>>> import numpy as np
>>> np.set_printoptions(precision=3, suppress=True, linewidth=200)
>>> rng = np.random.default_rng(88)
>>> m1 = np.array([[3, 1, 5, 4, 4, 4, 0, 1],
...     [1, 5, 0, 0, 5, 2, 3, 0],
...     [3, 5, 0, 0, 1, 3, 1, 0],
...     [3, 1, 1, 5, 0, 5, 4, 0],
...     [0, 4, 4, 1, 0, 4, 2, 4]]) * (rng.random((5, 8)) < 0.3)
>>> print(m1)
[[3 0 0 0 0 4 0 0]
 [1 5 0 0 0 2 0 0]
 [0 0 0 0 0 0 1 0]
 [3 0 1 5 0 5 0 0]
 [0 0 0 0 0 0 0 0]]
>>> r = np.linalg.matrix_rank(m1)
>>> print(r)
4
>>> null = np.linalg.svd(m1)[2][r:].T
>>> print([int(np.linalg.matrix_rank(m1[:, :j + 1])) for j in range(8)])
[1, 2, 3, 3, 3, 3, 4, 4]
>>> theta = np.radians(180)
>>> R = np.eye(8)
>>> R[2, 2] = R[6, 6] = np.cos(theta)
>>> R[2, 6], R[6, 2] = -np.sin(theta), np.sin(theta)
>>> print(R.round(3) + 0)
[[ 1.  0.  0.  0.  0.  0.  0.  0.]
 [ 0.  1.  0.  0.  0.  0.  0.  0.]
 [ 0.  0. -1.  0.  0.  0.  0.  0.]
 [ 0.  0.  0.  1.  0.  0.  0.  0.]
 [ 0.  0.  0.  0.  1.  0.  0.  0.]
 [ 0.  0.  0.  0.  0.  1.  0.  0.]
 [ 0.  0.  0.  0.  0.  0. -1.  0.]
 [ 0.  0.  0.  0.  0.  0.  0.  1.]]
>>> other = m1 @ R.T
>>> print(np.allclose(np.linalg.norm(m1, axis=1), np.linalg.norm(other, axis=1)))
True
>>> print(np.allclose(m1 @ m1.T, other @ other.T))
True
>>> print(round(np.linalg.det(R), 3), np.trace(R))
1.0 4.0
>>> U, sigma, VT = np.linalg.svd(m1)
>>> print(sigma)
[9.044 5.015 2.839 1.    0.   ]
>>> print(np.argmax(sigma[:-1] / (sigma[1:] + 1e-6)) + 1)
4
>>> other = U[:, :4] @ np.diag(sigma[:4]) @ VT[:4]
>>> print(round(np.linalg.norm(m1 - other) / np.linalg.norm(m1), 3))
0.0
>>> print(np.linalg.matrix_rank(other))
4
>>> print(np.linalg.matrix_rank(m1, rtol=0.05))
4
>>> W1 = np.array([[-3, -5, 5],
...     [-2, 2, 0],
...     [-4, 1, -5],
...     [5, 2, 4],
...     [0, 4, 0],
...     [3, 0, 5],
...     [-2, 4, 1],
...     [5, -2, 1]])
>>> beta = np.array([2, 0, 2])
>>> H = np.maximum(m1 @ W1 + beta, 0)
>>> print((H > 0).astype(int))
[[1 0 1]
 [0 1 1]
 [0 1 1]
 [1 0 1]
 [1 0 1]]
>>> W2 = np.array([[2, 3, -1], [0, 3, 3], [2, 0, -1]])
>>> print(H @ W2)
[[ 84  15 -42]
 [ 34  15  -2]
 [  6  12   9]
 [172  87 -86]
 [  8   6  -4]]
>>> print(W1 @ W2)
[[  4 -24 -17]
 [ -4   0   8]
 [-18  -9  12]
 [ 18  21  -3]
 [  0  12  12]
 [ 16   9  -8]
 [ -2   6  13]
 [ 12   9 -12]]
>>> U, sigma, VT = np.linalg.svd(m1)
>>> vecs = VT[:(sigma > 1e-8).sum()]
>>> vec = m1[3] + 4 * m1[2] + rng.integers(2) * np.eye(8)[5]
>>> print(vec)
[3. 0. 1. 5. 0. 5. 4. 0.]
>>> print(np.round(np.linalg.norm(vec - vecs.T @ vecs @ vec), 3))
0.0
>>> W0 = np.loadtxt("dump.csv", delimiter=",")
>>> print(W0)
[[ 0.  0.  0.  0. -2.  1.  0.  1.  0.]
 [ 0.  0.  0.  3.  0. -1. -1.  1. -1.]
 [ 0.  0.  0. -3.  0.  3. -1.  2. -2.]
 [ 0.  3. -3.  0.  0.  0.  0.  0.  0.]
 [-2.  0.  0.  0.  0.  0.  0.  0.  0.]
 [ 1. -1.  3.  0.  0.  0.  0.  0.  0.]
 [ 0. -1. -1.  0.  0.  0.  0.  0.  0.]
 [ 1.  1.  2.  0.  0.  0.  0.  0.  0.]
 [ 0. -1. -2.  0.  0.  0.  0.  0.  0.]]
>>> labels = rng.permutation(9)
>>> print(labels)
[4 2 8 3 5 1 6 7 0]
>>> other = W0[labels][:, labels]
>>> print(np.round(np.sort(np.abs(np.linalg.eigvals(other))), 3) + 0)
[0.    0.    0.    2.123 2.123 3.275 3.275 5.547 5.547]
>>> print(round(np.linalg.det(other), 3), round(np.linalg.det(W0[labels]), 3))
0.0 0.0
>>> E = np.loadtxt("arr.csv", delimiter=",")
>>> print(E)
[[ 3.323  1.69   7.032 -6.055]
 [-8.835 -2.519  2.115  3.336]
 [-9.652 -1.439  0.358 -2.155]
 [-1.526  6.674 -6.577 -3.143]
 [-7.497  6.182  0.278  2.346]
 [ 5.494 -6.911 -4.67  -0.493]
 [-0.055 -7.897 -4.373  4.303]
 [-7.807  5.02  -1.121  3.548]
 [-0.947 -0.533 -2.553 -9.607]
 [-4.298  1.855 -3.003  8.311]
 [ 5.026  7.398  1.22   4.303]
 [-0.56  -1.89   1.57  -9.677]
 [-6.608  6.373  3.965  0.091]
 [-7.409  6.416  1.54   1.252]
 [ 9.189 -0.122 -1.403 -3.686]
 [-5.092  7.071 -0.358 -4.893]
 [-6.802 -1.779 -6.732  2.29 ]
 [ 1.542  2.525 -3.874  8.731]]
>>> print(round(np.linalg.eigvalsh(W0).min(), 3))
-5.547
>>> print(np.all(np.linalg.eigvalsh(W0) > 0))
False
>>> def softmax(z):
...     e = np.exp(z - z.max(axis=-1, keepdims=True))
...     return e / e.sum(axis=-1, keepdims=True)
... 
>>> print(softmax(E).sum(axis=1))
[1. 1. 1. 1. 1. 1. 1. 1. 1. 1. 1. 1. 1. 1. 1. 1. 1. 1.]
>>> print(np.round(softmax(E[2] + 4), 3) + 0)
[0.    0.133 0.802 0.065]
>>> att = E @ E.T / np.sqrt(4)
>>> print(softmax(att).round(6).argmax(axis=1))
[ 0  1  2  3  4  5  6  7  8  9 10 11 12 13 14 15 16 17]
>>> print(softmax(att)[2] @ E)
[-9.652 -1.439  0.358 -2.154]
>>> data = np.loadtxt("data.csv", delimiter=",")
>>> print(data)
[[-0.2    0.9   -1.    -1.1    0.7    1.    -0.4    3.126  0.    -0.1  ]
 [-0.9    0.4   -1.    -1.4   -0.2   -0.1    0.1   -0.268 -0.8    1.3  ]
 [-0.3   -0.3   -0.1   -1.1    2.2    1.     0.9    3.105 -1.2    3.   ]
 [ 1.     0.6    0.7   -0.7    0.2    0.8    0.6    2.598 -1.3    1.3  ]
 [ 1.3   -0.3   -1.6    1.4   -0.9    0.2    1.3    0.997  1.4    1.6  ]
 [ 0.5   -1.     0.    -0.2   -0.2    0.3    0.3    0.483 -0.5    1.   ]
 [-0.7    0.3    0.9   -0.8    0.8    0.9    0.1    3.027  1.8   -1.4  ]
 [-0.1    2.1    1.     0.5    1.6   -0.8   -1.2   -2.619 -0.2    2.1  ]
 [ 0.4    0.1    0.9   -0.8    0.6    0.2   -0.3    0.942  0.    -1.3  ]
 [-0.9    1.     0.1   -1.9    0.3    1.4    0.     3.761  0.4   -0.4  ]
 [ 0.2    0.4   -0.2   -1.7   -1.7   -0.9   -1.1   -2.942 -1.4   -0.4  ]
 [ 1.2    1.8   -2.     1.2   -0.2    0.8    0.     2.341 -0.9   -0.2  ]]
>>> O, R = np.linalg.qr(data)
>>> print(np.round(O @ R, 3) + 0)
[[-0.2    0.9   -1.    -1.1    0.7    1.    -0.4    3.126  0.    -0.1  ]
 [-0.9    0.4   -1.    -1.4   -0.2   -0.1    0.1   -0.268 -0.8    1.3  ]
 [-0.3   -0.3   -0.1   -1.1    2.2    1.     0.9    3.105 -1.2    3.   ]
 [ 1.     0.6    0.7   -0.7    0.2    0.8    0.6    2.598 -1.3    1.3  ]
 [ 1.3   -0.3   -1.6    1.4   -0.9    0.2    1.3    0.997  1.4    1.6  ]
 [ 0.5   -1.     0.    -0.2   -0.2    0.3    0.3    0.483 -0.5    1.   ]
 [-0.7    0.3    0.9   -0.8    0.8    0.9    0.1    3.027  1.8   -1.4  ]
 [-0.1    2.1    1.     0.5    1.6   -0.8   -1.2   -2.619 -0.2    2.1  ]
 [ 0.4    0.1    0.9   -0.8    0.6    0.2   -0.3    0.942  0.    -1.3  ]
 [-0.9    1.     0.1   -1.9    0.3    1.4    0.     3.761  0.4   -0.4  ]
 [ 0.2    0.4   -0.2   -1.7   -1.7   -0.9   -1.1   -2.942 -1.4   -0.4  ]
 [ 1.2    1.8   -2.     1.2   -0.2    0.8    0.     2.341 -0.9   -0.2  ]]
>>> print(np.abs(np.diag(R)))
[2.613 3.378 3.179 3.321 3.022 1.94  1.179 0.828 1.981 1.211]
>>> other = data / np.linalg.norm(data, axis=1)
Traceback (most recent call last):
  File "<python-input-59>", line 1, in <module>
    other = data / np.linalg.norm(data, axis=1)
            ~~~~~^~~~~~~~~~~~~~~~~~~~~~~~~~~~~~
ValueError: operands could not be broadcast together with shapes (12,10) (12,) 
>>> other = data / np.linalg.norm(data, axis=1, keepdims=True)
>>> C2 = other @ other.T
>>> print(round(float(np.degrees(np.arccos(np.clip(C2[2, 4], -1, 1)))), 3))
78.734
>>> print(np.argwhere(np.triu(np.abs(C2) > 0.95, 1)))
[]
